% python3 -q
>>> import numpy as np
>>> np.set_printoptions(precision=2, suppress=True, linewidth=140)
>>> A = np.load("out16.npy")
>>> print(A)
[[-4 -6  0  0]
 [-5  5  0  0]
 [ 0  0 -4 -6]
 [ 0  0 -5  5]]
>>> f = np.array([0, 3, 2, 1])
>>> M2 = A + np.outer(f, np.eye(4)[2])
>>> print(M2)
[[-4. -6.  0.  0.]
 [-5.  5.  3.  0.]
 [ 0.  0. -2. -6.]
 [ 0.  0. -4.  5.]]
>>> print(np.linalg.matrix_rank(np.linalg.inv(M2) - np.linalg.inv(A), tol=1e-8))
1
>>> M2 = np.linalg.inv(A)
>>> print((np.abs(M2) > 1e-9).astype(int))
[[1 1 0 0]
 [1 1 0 0]
 [0 0 1 1]
 [0 0 1 1]]
>>> print(np.round(A @ M2, 2) + 0)
[[1. 0. 0. 0.]
 [0. 1. 0. 0.]
 [0. 0. 1. 0.]
 [0. 0. 0. 1.]]
>>> print(np.round(np.linalg.slogdet(A)[0], 2))
1.0
>>> print(M2)
[[-0.1  -0.12 -0.   -0.  ]
 [-0.1   0.08 -0.   -0.  ]
 [-0.   -0.   -0.1  -0.12]
 [-0.   -0.   -0.1   0.08]]
>>> q, vecs = np.linalg.qr(A[:, :1])[0], np.linalg.qr(A[:, 1:])[0]
>>> sig = np.linalg.svd(q.T @ vecs, compute_uv=False)
>>> print(np.degrees(np.arccos(sig.clip(0, 1))))
[88.85]
>>> print((sig > 0.9).sum())
0
>>> print(np.round(np.linalg.norm(q @ q.T - vecs @ vecs.T, 2), 2))
1.0
>>> q, R = np.linalg.qr(A)
>>> print(np.round(np.trace(q @ q.T), 2))
4.0
>>> print(round(abs(R[0, 0]), 2), round(np.linalg.norm(A[:, 0]), 2))
6.4 6.4
>>> print(q @ R)
[[-4. -6.  0.  0.]
 [-5.  5.  0.  0.]
 [ 0.  0. -4. -6.]
 [ 0.  0. -5.  5.]]
>>> print(R)
[[ 6.4  -0.16  0.    0.  ]
 [ 0.    7.81  0.    0.  ]
 [ 0.    0.    6.4  -0.16]
 [ 0.    0.    0.    7.81]]
>>> print(q)
[[-0.62 -0.78  0.    0.  ]
 [-0.78  0.62  0.    0.  ]
 [ 0.   -0.   -0.62 -0.78]
 [ 0.   -0.   -0.78  0.62]]
>>> print(np.round(q.T @ q, 2) + 0)
[[1. 0. 0. 0.]
 [0. 1. 0. 0.]
 [0. 0. 1. 0.]
 [0. 0. 0. 1.]]
>>> rng = np.random.default_rng(18)
>>> labels = rng.permutation(4)
>>> M2 = A[:, labels] * rng.choice([-1, 1], 4)
>>> print(M2)
[[ 4  0  6  0]
 [ 5  0 -5  0]
 [ 0  4  0 -6]
 [ 0  5  0  5]]
>>> U, _, Vt = np.linalg.svd(A.T @ M2)
>>> print(np.round(U @ Vt, 2) + 0)
[[-1.  0.  0.  0.]
 [ 0.  0. -1.  0.]
 [ 0. -1.  0.  0.]
 [ 0.  0.  0.  1.]]
>>> print(np.round(np.linalg.lstsq(A, M2)[0], 2) + 0)
[[-1.  0.  0.  0.]
 [ 0.  0. -1.  0.]
 [ 0. -1.  0.  0.]
 [ 0.  0.  0.  1.]]
>>> print(labels)
[0 2 1 3]
>>> K = rng.normal(size=(32, 6)) + 20 * np.array([8, 3, 5, 9, 4, 2])
>>> print(K)
[[160.92  59.64 100.57 181.61  82.83  39.08]
 [161.07  60.52  99.72 181.09  80.51  41.08]
 [159.47  60.   100.39 180.02  80.02  39.23]
 [160.13  60.19  99.94 179.99  80.7   39.34]
 [160.7   59.85 100.06 179.81  80.9   40.76]
 [160.01  59.56 101.86 180.54  78.85  40.  ]
 [159.89  60.72  99.77 179.26  81.34  38.01]
 [158.59  59.48  99.49 179.87  79.99  41.  ]
 [158.48  62.98 100.61 179.23  79.43  39.52]
 [157.77  60.4   98.89 179.46  78.9   39.4 ]
 [160.02  58.71 101.52 178.72  79.5   39.97]
 [160.62  60.21 100.03 180.49  80.36  39.02]
 [160.57  59.33  98.83 179.88  79.47  40.22]
 [160.26  59.37 100.28 179.91  78.34  41.51]
 [159.96  59.81 100.81 178.56  79.27  40.89]
 [158.04  59.1  101.61 180.55  78.97  40.  ]
 [160.7   59.16  99.97 180.3   80.    41.49]
 [160.07  59.81 100.19 179.58  79.15  39.73]
 [159.32  61.81 102.12 179.6   77.18  39.61]
 [160.65  59.35 100.67 180.62  79.36  39.74]
 [159.    59.56  98.88 179.46  81.47  39.68]
 [161.09  60.32  98.5  179.9   79.54  38.77]
 [159.53  61.22 101.21 179.58  79.28  39.95]
 [160.34  61.31  99.41 179.05  79.94  38.01]
 [159.86  60.41  98.09 180.88  79.37  39.79]
 [159.71  59.84  99.95 179.39  78.    40.85]
 [159.86  60.51 100.23 181.2   79.96  39.46]
 [162.69  61.49 100.86 181.18  81.39  37.88]
 [159.45  60.14 100.61 179.34  80.14  38.95]
 [159.7   58.02  99.54 181.58  78.72  40.61]
 [158.68  58.92 102.31 179.1   79.86  39.55]
 [157.23  59.78 100.64 178.65  78.66  39.1 ]]
>>> labels = K[:, 2] > np.median(K[:, 2])
>>> f = K[labels].mean(axis=0) - K[~labels].mean(axis=0)
>>> print(round(float((((K - K.mean(axis=0)) @ f > 0) == labels).mean()), 2))
0.88
>>> print(((K - K.mean(axis=0)) @ f > 0).astype(int))
[0 0 1 0 0 1 0 0 1 0 1 0 0 0 1 1 0 1 1 1 0 0 1 0 0 0 0 1 1 0 1 1]
>>> print(labels.astype(int))
[1 0 1 0 0 1 0 0 1 0 1 0 0 1 1 1 0 0 1 1 0 0 1 0 0 0 1 1 1 0 1 1]
>>> U, sig, Vt = np.linalg.svd(K)
>>> print(np.argmax(sig[:-1] / (sig[1:] + 1e-6)) + 1)
1
>>> M2 = U[:, :1] @ np.diag(sig[:1]) @ Vt[:1]
>>> print(np.linalg.matrix_rank(M2))
1
>>> print(round(np.linalg.norm(K - M2, 2), 2), round(sig[1], 2))
7.2 7.2
>>> print(round(np.abs(K - M2).max(), 2))
3.06
>>> basis = K[[30, 8]].astype(float)
>>> for _ in range(7):
...     labels = np.linalg.norm(K[:, None] - basis, axis=-1).argmin(axis=1)
...     basis = np.array([K[labels == j].mean(axis=0) for j in range(2)])
... 
>>> print(labels)
[1 1 1 1 1 0 1 0 1 0 0 1 0 0 0 0 0 0 0 0 1 1 0 1 1 0 1 1 1 0 0 0]
>>> print(basis)
[[159.46  59.63 100.58 179.76  79.03  40.21]
 [160.24  60.52  99.85 180.17  80.53  39.24]]
>>> print(np.abs(basis[1] - basis[0]).argmax())
4
